In [1]: import numpy as np

In [2]: np.set_printoptions(precision=2, suppress=True, linewidth=200, legacy="1.25")

In [3]: rnd = lambda a: np.round(a, 2) + 0

In [4]: M = np.load("data.npy")

In [5]: M
Out[5]: 
array([[-3,  0,  0,  0,  2,  0],
       [ 0, -3,  0,  0,  0,  0],
       [ 0,  0, -3, -3,  0,  0],
       [ 0,  0,  1,  0,  0,  0],
       [ 2,  0,  0,  0, -3,  0],
       [ 1,  0,  0,  0, -3,  2]])

In [6]: Y = np.array([[0, 3], [-4, -5], [2, 5], [-5, -4], [-4, 2], [-3, -4]])

In [7]: np.linalg.matrix_rank(M @ Y)
Out[7]: 2

In [8]: np.vstack([M, Y.T]).shape
Out[8]: (8, 6)

In [9]: np.linalg.matrix_rank(np.vstack([M, Y.T]))
Out[9]: 6

In [10]: np.einsum("ij->j", M)
Out[10]: array([ 0, -3, -2, -3, -4,  2])

In [11]: np.einsum("ij,ij->i", M, M)
Out[11]: array([13,  9, 18,  1, 13, 14])

In [12]: np.flatnonzero(np.linalg.matrix_power((M != 0) + (M.T != 0) + np.eye(6), 6)[5])
Out[12]: array([0, 4, 5])

In [13]: rnd(np.sort(np.linalg.eigvals(M).real))
Out[13]: array([-5. , -3. , -1.5, -1.5, -1. ,  2. ])

In [14]: M @ M
Out[14]: 
array([[ 13,   0,   0,   0, -12,   0],
       [  0,   9,   0,   0,   0,   0],
       [  0,   0,   6,   9,   0,   0],
       [  0,   0,  -3,  -3,   0,   0],
       [-12,   0,   0,   0,  13,   0],
       [ -7,   0,   0,   0,   5,   4]])

In [15]: rng = np.random.default_rng(75504)

In [16]: lab = rng.permutation(6)

In [17]: lab
Out[17]: array([2, 4, 3, 0, 1, 5])

In [18]: Y = M[lab][:, lab]

In [19]: rnd(np.sort(np.abs(np.linalg.eigvals(Y))))
Out[19]: array([1.  , 1.73, 1.73, 2.  , 3.  , 5.  ])

In [20]: rnd(np.linalg.det(Y)), rnd(np.linalg.det(M[lab]))
Out[20]: (-90.0, 90.0)

In [21]: np.trace(Y)
Out[21]: -10

In [22]: x = np.array([2, -2, 0, 0, -1, 1])

In [23]: y = M @ x

In [24]: y
Out[24]: array([-8,  6,  0,  0,  7,  7])

In [25]: rnd(np.linalg.solve(M, -3 * y))
Out[25]: array([-6.,  6.,  0.,  0.,  3., -3.])

In [26]: rnd(np.linalg.solve(M, y + M[:, 1]))
Out[26]: array([ 2., -1.,  0.,  0., -1.,  1.])

In [27]: rnd(np.linalg.solve(M, y))
Out[27]: array([ 2., -2.,  0.,  0., -1.,  1.])

In [28]: u = np.array([6, 8, 8, 1, 2, 2])

In [29]: Y = M + np.outer(u, np.eye(6)[2])

In [30]: np.linalg.matrix_rank(np.linalg.inv(Y) - np.linalg.inv(M), tol=1e-8)
Out[30]: 1

In [31]: np.linalg.matrix_rank(Y - M)
Out[31]: 1

In [32]: arr = np.loadtxt("a.csv", delimiter=",")

In [33]: arr
Out[33]: 
array([[-1.,  5.,  0.,  0.,  0.,  0.,  0.,  0.,  0.,  0.],
       [ 5.,  1.,  5.,  0.,  0.,  0.,  0.,  0.,  0.,  0.],
       [ 0.,  5., -2.,  5.,  0.,  0.,  0.,  0.,  0.,  0.],
       [ 0.,  0.,  5.,  0.,  5.,  0.,  0.,  0.,  0.,  0.],
       [ 0.,  0.,  0.,  5.,  0.,  5.,  0.,  0.,  0.,  0.],
       [ 0.,  0.,  0.,  0.,  5.,  1.,  5.,  0.,  0.,  0.],
       [ 0.,  0.,  0.,  0.,  0.,  5.,  2.,  5.,  0.,  0.],
       [ 0.,  0.,  0.,  0.,  0.,  0.,  5.,  1.,  5.,  0.],
       [ 0.,  0.,  0.,  0.,  0.,  0.,  0.,  5., -2.,  5.],
       [ 0.,  0.,  0.,  0.,  0.,  0.,  0.,  0.,  5.,  1.]])

In [34]: # symmetric, so the eigenvalues are real

In [35]: rnd(np.linalg.matrix_power(arr, 4))
Out[35]: 
array([[ 1301.,  -125.,  2000.,  -250.,   625.,     0.,     0.,     0.,     0.,     0.],
       [ -125.,  3251.,  -775.,  2575.,  -125.,   625.,     0.,     0.,     0.,     0.],
       [ 2000.,  -775.,  4291., -1165.,  2600.,  -125.,   625.,     0.,     0.,     0.],
       [ -250.,  2575., -1165.,  3850.,  -125.,  2525.,   375.,   625.,     0.,     0.],
       [  625.,  -125.,  2600.,  -125.,  3775.,   880.,  2675.,   500.,   625.,     0.],
       [    0.,   625.,  -125.,  2525.,   880.,  4101.,  2075.,  2775.,   250.,   625.],
       [    0.,     0.,   625.,   375.,  2675.,  2075.,  4616.,  1825.,  2625.,   250.],
       [    0.,     0.,     0.,   625.,   500.,  2775.,  1825.,  4101.,  -275.,  1950.],
       [    0.,     0.,     0.,     0.,   625.,   250.,  2625.,  -275.,  3591.,  -525.],
       [    0.,     0.,     0.,     0.,     0.,   625.,   250.,  1950.,  -525.,  1326.]])

In [36]: rnd(np.abs(np.linalg.eigvals(arr)).max())
Out[36]: 10.24

In [37]: (arr + arr.T) / 2
Out[37]: 
array([[-1.,  5.,  0.,  0.,  0.,  0.,  0.,  0.,  0.,  0.],
       [ 5.,  1.,  5.,  0.,  0.,  0.,  0.,  0.,  0.,  0.],
       [ 0.,  5., -2.,  5.,  0.,  0.,  0.,  0.,  0.,  0.],
       [ 0.,  0.,  5.,  0.,  5.,  0.,  0.,  0.,  0.,  0.],
       [ 0.,  0.,  0.,  5.,  0.,  5.,  0.,  0.,  0.,  0.],
       [ 0.,  0.,  0.,  0.,  5.,  1.,  5.,  0.,  0.,  0.],
       [ 0.,  0.,  0.,  0.,  0.,  5.,  2.,  5.,  0.,  0.],
       [ 0.,  0.,  0.,  0.,  0.,  0.,  5.,  1.,  5.,  0.],
       [ 0.,  0.,  0.,  0.,  0.,  0.,  0.,  5., -2.,  5.],
       [ 0.,  0.,  0.,  0.,  0.,  0.,  0.,  0.,  5.,  1.]])

In [38]: Y = np.linalg.inv(arr)

In [39]: (np.abs(Y) > 1e-9).astype(int)
Out[39]: 
array([[1, 1, 1, 1, 1, 1, 1, 1, 1, 1],
       [1, 1, 1, 1, 1, 1, 1, 1, 1, 1],
       [1, 1, 1, 1, 1, 1, 1, 1, 1, 1],
       [1, 1, 1, 1, 1, 1, 1, 1, 1, 1],
       [1, 1, 1, 1, 1, 1, 1, 1, 1, 1],
       [1, 1, 1, 1, 1, 1, 1, 1, 1, 1],
       [1, 1, 1, 1, 1, 1, 1, 1, 1, 1],
       [1, 1, 1, 1, 1, 1, 1, 1, 1, 1],
       [1, 1, 1, 1, 1, 1, 1, 1, 1, 1],
       [1, 1, 1, 1, 1, 1, 1, 1, 1, 1]])

In [40]: rnd(np.linalg.det(arr) * np.linalg.det(Y))
Out[40]: 1.0

In [41]: rnd(np.linalg.slogdet(arr)[0])
Out[41]: -1.0

In [42]: rnd(arr @ Y)
Out[42]: 
array([[1., 0., 0., 0., 0., 0., 0., 0., 0., 0.],
       [0., 1., 0., 0., 0., 0., 0., 0., 0., 0.],
       [0., 0., 1., 0., 0., 0., 0., 0., 0., 0.],
       [0., 0., 0., 1., 0., 0., 0., 0., 0., 0.],
       [0., 0., 0., 0., 1., 0., 0., 0., 0., 0.],
       [0., 0., 0., 0., 0., 1., 0., 0., 0., 0.],
       [0., 0., 0., 0., 0., 0., 1., 0., 0., 0.],
       [0., 0., 0., 0., 0., 0., 0., 1., 0., 0.],
       [0., 0., 0., 0., 0., 0., 0., 0., 1., 0.],
       [0., 0., 0., 0., 0., 0., 0., 0., 0., 1.]])

In [43]: np.allclose(Y, arr.T)
Out[43]: False

In [44]: evals, evecs = np.linalg.eigh(arr)

In [45]: rnd(evals)
Out[45]: array([-9.65, -8.57, -6.58, -3.93, -1.48,  1.64,  4.47,  6.55,  8.3 , 10.24])

In [46]: rnd(evecs.T @ evecs)
Out[46]: 
array([[1., 0., 0., 0., 0., 0., 0., 0., 0., 0.],
       [0., 1., 0., 0., 0., 0., 0., 0., 0., 0.],
       [0., 0., 1., 0., 0., 0., 0., 0., 0., 0.],
       [0., 0., 0., 1., 0., 0., 0., 0., 0., 0.],
       [0., 0., 0., 0., 1., 0., 0., 0., 0., 0.],
       [0., 0., 0., 0., 0., 1., 0., 0., 0., 0.],
       [0., 0., 0., 0., 0., 0., 1., 0., 0., 0.],
       [0., 0., 0., 0., 0., 0., 0., 1., 0., 0.],
       [0., 0., 0., 0., 0., 0., 0., 0., 1., 0.],
       [0., 0., 0., 0., 0., 0., 0., 0., 0., 1.]])

In [47]: rnd(evecs @ np.diag(evals) @ evecs.T)
Out[47]: 
array([[-1.,  5.,  0.,  0.,  0.,  0.,  0.,  0.,  0.,  0.],
       [ 5.,  1.,  5.,  0.,  0.,  0.,  0.,  0.,  0.,  0.],
       [ 0.,  5., -2.,  5.,  0.,  0.,  0.,  0.,  0.,  0.],
       [ 0.,  0.,  5.,  0.,  5.,  0.,  0.,  0.,  0.,  0.],
       [ 0.,  0.,  0.,  5.,  0.,  5.,  0.,  0.,  0.,  0.],
       [ 0.,  0.,  0.,  0.,  5.,  1.,  5.,  0.,  0.,  0.],
       [ 0.,  0.,  0.,  0.,  0.,  5.,  2.,  5.,  0.,  0.],
       [ 0.,  0.,  0.,  0.,  0.,  0.,  5.,  1.,  5.,  0.],
       [ 0.,  0.,  0.,  0.,  0.,  0.,  0.,  5., -2.,  5.],
       [ 0.,  0.,  0.,  0.,  0.,  0.,  0.,  0.,  5.,  1.]])

In [48]: rnd(evecs.T @ arr @ evecs)
Out[48]: 
array([[-9.65,  0.  ,  0.  ,  0.  ,  0.  ,  0.  ,  0.  ,  0.  ,  0.  ,  0.  ],
       [ 0.  , -8.57,  0.  ,  0.  ,  0.  ,  0.  ,  0.  ,  0.  ,  0.  ,  0.  ],
       [ 0.  ,  0.  , -6.58,  0.  ,  0.  ,  0.  ,  0.  ,  0.  ,  0.  ,  0.  ],
       [ 0.  ,  0.  ,  0.  , -3.93,  0.  ,  0.  ,  0.  ,  0.  ,  0.  ,  0.  ],
       [ 0.  ,  0.  ,  0.  ,  0.  , -1.48,  0.  ,  0.  ,  0.  ,  0.  ,  0.  ],
       [ 0.  ,  0.  ,  0.  ,  0.  ,  0.  ,  1.64,  0.  ,  0.  ,  0.  ,  0.  ],
       [ 0.  ,  0.  ,  0.  ,  0.  ,  0.  ,  0.  ,  4.47,  0.  ,  0.  ,  0.  ],
       [ 0.  ,  0.  ,  0.  ,  0.  ,  0.  ,  0.  ,  0.  ,  6.55,  0.  ,  0.  ],
       [ 0.  ,  0.  ,  0.  ,  0.  ,  0.  ,  0.  ,  0.  ,  0.  ,  8.3 ,  0.  ],
       [ 0.  ,  0.  ,  0.  ,  0.  ,  0.  ,  0.  ,  0.  ,  0.  ,  0.  , 10.24]])

In [49]: feats = np.loadtxt("case6.csv", delimiter=",")

In [50]: feats
Out[50]: 
array([[-3., -1.,  0.,  0.,  0.,  0.,  0.,  0.],
       [ 0.,  1.,  0.,  0.,  0.,  0.,  0.,  0.],
       [ 0.,  0.,  1.,  0.,  0.,  1.,  2.,  1.],
       [ 0.,  0.,  2.,  0.,  1.,  1.,  1.,  1.],
       [ 0.,  0.,  2.,  2.,  1.,  0.,  2.,  1.],
       [ 0.,  0.,  1.,  0.,  2.,  0.,  0.,  1.],
       [ 0.,  0.,  0.,  0.,  2.,  0.,  0.,  0.],
       [ 0.,  0.,  2.,  2.,  1.,  0.,  0.,  0.]])

In [51]: u = np.array([0, 3])

In [52]: np.correlate(feats[0], feats[5], "full")
Out[52]: array([-3., -1.,  0., -6., -2., -3., -1.,  0.,  0.,  0.,  0.,  0.,  0.,  0.,  0.])

In [53]: np.array([np.convolve(row, u, "same") for row in feats])
Out[53]: 
array([[ 0., -9., -3.,  0.,  0.,  0.,  0.,  0.],
       [ 0.,  0.,  3.,  0.,  0.,  0.,  0.,  0.],
       [ 0.,  0.,  0.,  3.,  0.,  0.,  3.,  6.],
       [ 0.,  0.,  0.,  6.,  0.,  3.,  3.,  3.],
       [ 0.,  0.,  0.,  6.,  6.,  3.,  0.,  6.],
       [ 0.,  0.,  0.,  3.,  0.,  6.,  0.,  0.],
       [ 0.,  0.,  0.,  0.,  0.,  6.,  0.,  0.],
       [ 0.,  0.,  0.,  6.,  6.,  3.,  0.,  0.]])

In [54]: lab = rng.permutation(8)

In [55]: lab
Out[55]: array([5, 3, 2, 1, 6, 4, 7, 0])

In [56]: Y = feats[lab][:, lab]

In [57]: np.allclose(Y, feats)
Out[57]: False

In [58]: rnd(np.linalg.det(Y)), rnd(np.linalg.det(feats[lab]))
Out[58]: (-12.0, 12.0)

In [59]: Y
Out[59]: 
array([[ 0.,  0.,  1.,  0.,  0.,  2.,  1.,  0.],
       [ 1.,  0.,  2.,  0.,  1.,  1.,  1.,  0.],
       [ 1.,  0.,  1.,  0.,  2.,  0.,  1.,  0.],
       [ 0.,  0.,  0.,  1.,  0.,  0.,  0.,  0.],
       [ 0.,  0.,  0.,  0.,  0.,  2.,  0.,  0.],
       [ 0.,  2.,  2.,  0.,  2.,  1.,  1.,  0.],
       [ 0.,  2.,  2.,  0.,  0.,  1.,  0.,  0.],
       [ 0.,  0.,  0., -1.,  0.,  0.,  0., -3.]])

In [60]: rnd(np.sort(np.abs(np.linalg.eigvals(Y))))
Out[60]: array([0.46, 0.52, 1.  , 1.35, 1.57, 1.57, 3.  , 5.05])

In [61]: A = np.minimum.outer(np.arange(1, 11), np.arange(1, 11)) * 5

In [62]: A
Out[62]: 
array([[ 5,  5,  5,  5,  5,  5,  5,  5,  5,  5],
       [ 5, 10, 10, 10, 10, 10, 10, 10, 10, 10],
       [ 5, 10, 15, 15, 15, 15, 15, 15, 15, 15],
       [ 5, 10, 15, 20, 20, 20, 20, 20, 20, 20],
       [ 5, 10, 15, 20, 25, 25, 25, 25, 25, 25],
       [ 5, 10, 15, 20, 25, 30, 30, 30, 30, 30],
       [ 5, 10, 15, 20, 25, 30, 35, 35, 35, 35],
       [ 5, 10, 15, 20, 25, 30, 35, 40, 40, 40],
       [ 5, 10, 15, 20, 25, 30, 35, 40, 45, 45],
       [ 5, 10, 15, 20, 25, 30, 35, 40, 45, 50]])

In [63]: Y = A[0, 0] * A[1:] - np.outer(A[1:, 0], A[0])

In [64]: Y
Out[64]: 
array([[  0,  25,  25,  25,  25,  25,  25,  25,  25,  25],
       [  0,  25,  50,  50,  50,  50,  50,  50,  50,  50],
       [  0,  25,  50,  75,  75,  75,  75,  75,  75,  75],
       [  0,  25,  50,  75, 100, 100, 100, 100, 100, 100],
       [  0,  25,  50,  75, 100, 125, 125, 125, 125, 125],
       [  0,  25,  50,  75, 100, 125, 150, 150, 150, 150],
       [  0,  25,  50,  75, 100, 125, 150, 175, 175, 175],
       [  0,  25,  50,  75, 100, 125, 150, 175, 200, 200],
       [  0,  25,  50,  75, 100, 125, 150, 175, 200, 225]])

In [65]: A[:, 0] / A[0, 0]
Out[65]: array([1., 1., 1., 1., 1., 1., 1., 1., 1., 1.])

In [66]: np.linalg.matrix_rank(Y), np.linalg.matrix_rank(A)
Out[66]: (9, 10)

In [67]: u = np.array([-1, 2, -3, -3, -1, -3, -1, 0, 1, 0])

In [68]: Y = A + np.outer(u, np.eye(10)[5])

In [69]: np.linalg.matrix_rank(Y - A)
Out[69]: 1

In [70]: rnd(np.linalg.det(Y) / np.linalg.det(A)), rnd(1 + np.linalg.solve(A, u)[5])
Out[70]: (0.2, 0.2)

In [71]: K = np.loadtxt("arr.csv", delimiter=",")

In [72]: K
Out[72]: 
array([[0., 0., 1., 0., 0., 1., 0., 0., 0., 1., 1.],
       [0., 0., 0., 0., 0., 0., 0., 0., 0., 0., 0.],
       [1., 0., 0., 0., 0., 0., 0., 0., 0., 0., 1.],
       [0., 0., 0., 0., 1., 0., 0., 1., 1., 0., 0.],
       [0., 0., 0., 1., 0., 0., 1., 1., 1., 0., 0.],
       [1., 0., 0., 0., 0., 0., 0., 0., 0., 1., 0.],
       [0., 0., 0., 0., 1., 0., 0., 1., 1., 0., 0.],
       [0., 0., 0., 1., 1., 0., 1., 0., 1., 0., 0.],
       [0., 0., 0., 1., 1., 0., 1., 1., 0., 0., 0.],
       [1., 0., 0., 0., 0., 1., 0., 0., 0., 0., 1.],
       [1., 0., 1., 0., 0., 0., 0., 0., 0., 1., 0.]])

In [73]: r = np.linalg.matrix_rank(K)

In [74]: r
Out[74]: 9

In [75]: ns = np.linalg.svd(K)[2][r:].T

In [76]: rnd(K @ ns)
Out[76]: 
array([[0., 0.],
       [0., 0.],
       [0., 0.],
       [0., 0.],
       [0., 0.],
       [0., 0.],
       [0., 0.],
       [0., 0.],
       [0., 0.],
       [0., 0.],
       [0., 0.]])

In [77]: ns.shape
Out[77]: (11, 2)

In [78]: [int(np.linalg.matrix_rank(K[:i])) for i in range(1, len(K) + 1)]
Out[78]: [1, 1, 2, 3, 4, 5, 5, 6, 7, 8, 9]

In [79]: rnd(ns @ ns.T)
Out[79]: 
array([[ 0. ,  0. ,  0. ,  0. ,  0. ,  0. ,  0. ,  0. ,  0. ,  0. ,  0. ],
       [ 0. ,  1. ,  0. ,  0. ,  0. ,  0. ,  0. ,  0. ,  0. ,  0. ,  0. ],
       [ 0. ,  0. ,  0. ,  0. ,  0. ,  0. ,  0. ,  0. ,  0. ,  0. ,  0. ],
       [ 0. ,  0. ,  0. ,  0.5,  0. ,  0. , -0.5,  0. ,  0. ,  0. ,  0. ],
       [ 0. ,  0. ,  0. ,  0. ,  0. ,  0. ,  0. ,  0. ,  0. ,  0. ,  0. ],
       [ 0. ,  0. ,  0. ,  0. ,  0. ,  0. ,  0. ,  0. ,  0. ,  0. ,  0. ],
       [ 0. ,  0. ,  0. , -0.5,  0. ,  0. ,  0.5,  0. ,  0. ,  0. ,  0. ],
       [ 0. ,  0. ,  0. ,  0. ,  0. ,  0. ,  0. ,  0. ,  0. ,  0. ,  0. ],
       [ 0. ,  0. ,  0. ,  0. ,  0. ,  0. ,  0. ,  0. ,  0. ,  0. ,  0. ],
       [ 0. ,  0. ,  0. ,  0. ,  0. ,  0. ,  0. ,  0. ,  0. ,  0. ,  0. ],
       [ 0. ,  0. ,  0. ,  0. ,  0. ,  0. ,  0. ,  0. ,  0. ,  0. ,  0. ]])
